>>> import numpy as np
>>> from numpy import linalg as LA
>>> np.set_printoptions(suppress=True, linewidth=160)
>>> rd = lambda a: np.round(a, 2) + 0
>>> X = np.loadtxt("mat.csv", delimiter=",")
>>> X
array([[1., 1., 2., 3., 0., 0., 1., 0., 1., 2., 0., 2., 0., 0.],
       [0., 1., 0., 3., 0., 0., 1., 0., 1., 1., 0., 2., 0., 0.],
       [0., 3., 0., 1., 0., 0., 3., 0., 1., 1., 0., 0., 0., 0.],
       [0., 0., 0., 0., 0., 0., 0., 0., 3., 1., 0., 1., 0., 0.],
       [0., 0., 0., 0., 0., 2., 0., 2., 0., 0., 1., 0., 3., 2.],
       [0., 0., 0., 0., 2., 0., 0., 2., 0., 0., 2., 0., 0., 2.],
       [0., 1., 0., 1., 0., 0., 1., 0., 1., 0., 0., 2., 0., 0.],
       [0., 0., 0., 0., 2., 2., 0., 2., 0., 0., 2., 0., 1., 1.],
       [3., 0., 2., 0., 0., 0., 1., 0., 1., 2., 0., 1., 0., 0.],
       [1., 0., 3., 3., 0., 0., 1., 0., 1., 0., 0., 0., 0., 0.],
       [0., 0., 0., 0., 2., 3., 0., 0., 0., 0., 3., 0., 1., 1.],
       [3., 2., 1., 2., 0., 0., 2., 0., 1., 3., 0., 0., 0., 0.],
       [0., 0., 0., 0., 2., 1., 0., 3., 0., 0., 1., 0., 2., 0.],
       [0., 0., 0., 0., 3., 2., 0., 2., 0., 0., 0., 0., 3., 1.]])
>>> # 2 blocks once reordered
>>> x0 = np.array([1, 1, 1, 1, 1, 3, 1, 2, 1, 3, 1, 1, 2, 0])
>>> LA.norm(X @ x0) <= LA.norm(X, 2) * LA.norm(x0) + 1e-9
np.True_
>>> X @ np.ones(14)
array([13.,  9.,  9.,  5., 10.,  8.,  6., 10., 10.,  9., 10., 14.,  9., 11.])
>>> (X @ x0).argmax()
np.int64(11)
>>> X @ (2 * x0)
array([34., 22., 22., 14., 34., 16., 12., 32., 28., 18., 32., 40., 32., 38.])
>>> (X * x0).sum(axis=1)
array([17., 11., 11.,  7., 17.,  8.,  6., 16., 14.,  9., 16., 20., 16., 19.])
>>> np.sign((X @ x0).round(6))
array([1., 1., 1., 1., 1., 1., 1., 1., 1., 1., 1., 1., 1., 1.])
>>> f = np.array([-1, 1, -1, 2, 0, 2, 2, 1, -1, 1, -2, -2, 0, -1])
>>> B = X + np.outer(f, np.eye(14)[7])
>>> rd(LA.det(B) / LA.det(X)), rd(1 + LA.solve(X, f)[7])
(np.float64(2.44), np.float64(2.44))
>>> def softmax(z):
...     e = np.exp(z - z.max(axis=-1, keepdims=True))
...     return e / e.sum(axis=-1, keepdims=True)
... 
>>> rd(softmax(X).sum(axis=1))
array([1., 1., 1., 1., 1., 1., 1., 1., 1., 1., 1., 1., 1., 1.])
>>> rd(softmax(10 * X[6]))
array([0., 0., 0., 0., 0., 0., 0., 0., 0., 0., 0., 1., 0., 0.])
>>> S = X @ X.T / np.sqrt(14)
>>> rd(softmax(S)[6] @ X)
array([0.67, 1.1 , 0.76, 1.86, 0.16, 0.15, 1.2 , 0.16, 1.02, 1.18, 0.13, 1.18, 0.15, 0.1 ])
>>> softmax(S).round(6).argmax(axis=1)
array([ 0,  0,  2,  3,  4,  5,  0,  7,  8,  9, 10, 11, 13, 13])
>>> B = LA.inv(X)
>>> rd(LA.det(X) * LA.det(B))
np.float64(1.0)
>>> np.allclose(B, X.T)
False
>>> np.flatnonzero(LA.matrix_power((X != 0) + (X.T != 0) + np.eye(14), 14)[6])
array([ 0,  1,  2,  3,  6,  8,  9, 11])
>>> rd(np.sort(LA.eigvals(X).real))
array([-2.98, -2.54, -2.18, -1.42, -0.6 , -0.6 , -0.44,  0.47,  0.47,  0.77,  1.17,  1.17,  9.09,  9.61])
>>> mat = np.array([[4, 5, 8, 3, 1, 0, 5, 6, 9, 1, 8, 7, 2],
...     [9, 5, 4, 1, 2, 6, 0, 4, 7, 9, 6, 9, 8],
...     [8, 6, 4, 0, 5, 3, 8, 7, 3, 5, 6, 0, 8],
...     [8, 4, 5, 3, 7, 4, 6, 2, 2, 7, 0, 3, 8],
...     [6, 5, 1, 4, 7, 2, 4, 8, 5, 0, 4, 0, 6],
...     [3, 8, 5, 1, 9, 6, 4, 6, 5, 1, 5, 1, 2],
...     [6, 2, 1, 4, 8, 2, 1, 7, 9, 1, 5, 5, 9],
...     [2, 6, 6, 9, 1, 0, 8, 7, 1, 1, 0, 9, 5],
...     [6, 1, 0, 6, 2, 8, 4, 4, 6, 8, 7, 4, 7],
...     [5, 4, 4, 7, 1, 2, 3, 9, 4, 0, 5, 4, 7]])
>>> mat[:, 9] = -1 * mat[:, 0]
>>> mat
array([[ 4,  5,  8,  3,  1,  0,  5,  6,  9, -4,  8,  7,  2],
       [ 9,  5,  4,  1,  2,  6,  0,  4,  7, -9,  6,  9,  8],
       [ 8,  6,  4,  0,  5,  3,  8,  7,  3, -8,  6,  0,  8],
       [ 8,  4,  5,  3,  7,  4,  6,  2,  2, -8,  0,  3,  8],
       [ 6,  5,  1,  4,  7,  2,  4,  8,  5, -6,  4,  0,  6],
       [ 3,  8,  5,  1,  9,  6,  4,  6,  5, -3,  5,  1,  2],
       [ 6,  2,  1,  4,  8,  2,  1,  7,  9, -6,  5,  5,  9],
       [ 2,  6,  6,  9,  1,  0,  8,  7,  1, -2,  0,  9,  5],
       [ 6,  1,  0,  6,  2,  8,  4,  4,  6, -6,  7,  4,  7],
       [ 5,  4,  4,  7,  1,  2,  3,  9,  4, -5,  5,  4,  7]])
>>> t3 = np.stack([mat, -3 * mat, mat[::-1]])
>>> LA.matrix_rank(t3.reshape(3, -1))
np.int64(2)
>>> np.einsum("bij,cij->bc", t3, t3)
array([[  3828, -11484,   3016],
       [-11484,  34452,  -9048],
       [  3016,  -9048,   3828]])
>>> t3.shape
(3, 10, 13)
